$ ipython --no-banner

In [1]: import numpy as np

In [2]: import numpy.linalg as la

In [3]: np.set_printoptions(precision=2, suppress=True, linewidth=140, floatmode="fixed")

In [4]: def rnd(a):
   ...:     return np.round(a, 2) + 0
   ...: 

In [5]: W0 = np.loadtxt("x.csv", delimiter=",")

In [6]: rnd(W0)
Out[6]: 
array([[-4.50,  5.36,  2.47, -6.70],
       [ 2.54, -8.40, -4.42,  1.84],
       [ 3.69, -7.30, -3.66,  4.44],
       [-0.80,  8.62,  4.75,  1.58],
       [ 4.64, -0.18,  0.46,  8.85],
       [ 4.49,  0.66,  0.91,  8.86],
       [-1.67, -6.91, -4.09, -5.72],
       [-3.14, -4.64, -2.99, -7.72],
       [ 4.42,  0.97,  1.08,  8.85],
       [-2.35, -6.01, -3.67, -6.70],
       [-1.99, -6.52, -3.91, -6.19],
       [ 1.56,  7.04,  4.15,  5.55],
       [ 1.28, -8.69, -4.73, -0.70],
       [-2.13,  8.58,  4.57, -0.99]])

In [7]: Z = W0[[4, 13]].astype(float)

In [8]: for _ in range(7):
   ...:     labels = la.norm(W0[:, None] - Z, axis=-1).argmin(axis=1)
   ...:     Z = np.array([W0[labels == j].mean(axis=0) for j in range(2)])
   ...: 

In [9]: print(labels)
[1 0 0 1 0 0 1 1 0 1 1 1 0 1]

In [10]: rnd(Z[1] - Z[0])
Out[10]: array([-5.39,  4.51,  1.89, -8.72])

In [11]: np.bincount(labels)
Out[11]: array([6, 8])

In [12]: print(np.abs(Z[1] - Z[0]).argmax())
3

In [13]: rnd(Z)
Out[13]: 
array([[ 3.51, -3.82, -1.73,  5.36],
       [-1.88,  0.69,  0.16, -3.36]])

In [14]: m1 = np.load("arr.npy")

In [15]: m1
Out[15]: 
array([[ -1,  -3,  -4,   1,   6],
       [ -4,   6,  -1,   7,  -3],
       [ -4,   6,  -1,   7,  -3],
       [  2,   6,   8,  -2, -12],
       [  4,   0,   6,  -6,  -6],
       [  2,  -6,  -2,  -4,   6]])

In [16]: Uu, sigma, Vt = la.svd(m1)

In [17]: evecs = Vt[:(sigma > 1e-8).sum()]

In [18]: rng = np.random.default_rng(3254)

In [19]: x = m1[4] + 4 * m1[0] + rng.integers(2) * np.eye(5)[2]

In [20]: x
Out[20]: array([  0.00, -12.00,  -9.00,  -2.00,  18.00])

In [21]: la.matrix_rank(np.vstack([m1, x]))
Out[21]: np.int64(3)

In [22]: print(rnd(la.norm(x - evecs.T @ evecs @ x)))
0.83

In [23]: rnd(np.diag(evecs.T @ evecs))
Out[23]: array([0.20, 0.38, 0.31, 0.53, 0.58])

In [24]: print(np.allclose(evecs.T @ evecs @ x, x))
False

In [25]: x = np.array([-3, 2, 3, -1, 0])

In [26]: h = np.maximum(m1 @ x, 0)

In [27]: print(m1.T @ h)
[   0  360  300   60 -540]

In [28]: np.maximum(m1 @ (3 * x), 0)
Out[28]: array([ 0, 42, 42, 96, 36,  0])

In [29]: m1 * (h > 1e-9)[:, None]
Out[29]: 
array([[  0,   0,   0,   0,   0],
       [ -4,   6,  -1,   7,  -3],
       [ -4,   6,  -1,   7,  -3],
       [  2,   6,   8,  -2, -12],
       [  4,   0,   6,  -6,  -6],
       [  0,   0,   0,   0,   0]])

In [30]: print(np.maximum(m1 @ x, 0) - np.maximum(-m1 @ x, 0))
[-16  14  14  32  12 -20]

In [31]: rnd(m1 @ la.pinv(m1) @ m1)
Out[31]: 
array([[ -1.00,  -3.00,  -4.00,   1.00,   6.00],
       [ -4.00,   6.00,  -1.00,   7.00,  -3.00],
       [ -4.00,   6.00,  -1.00,   7.00,  -3.00],
       [  2.00,   6.00,   8.00,  -2.00, -12.00],
       [  4.00,   0.00,   6.00,  -6.00,  -6.00],
       [  2.00,  -6.00,  -2.00,  -4.00,   6.00]])

In [32]: print(np.unique(m1.round(6), axis=0).shape)
(5, 5)

In [33]: print(np.allclose(m1[:-1].T @ la.lstsq(m1[:-1].T, m1[-1])[0], m1[-1]))
True
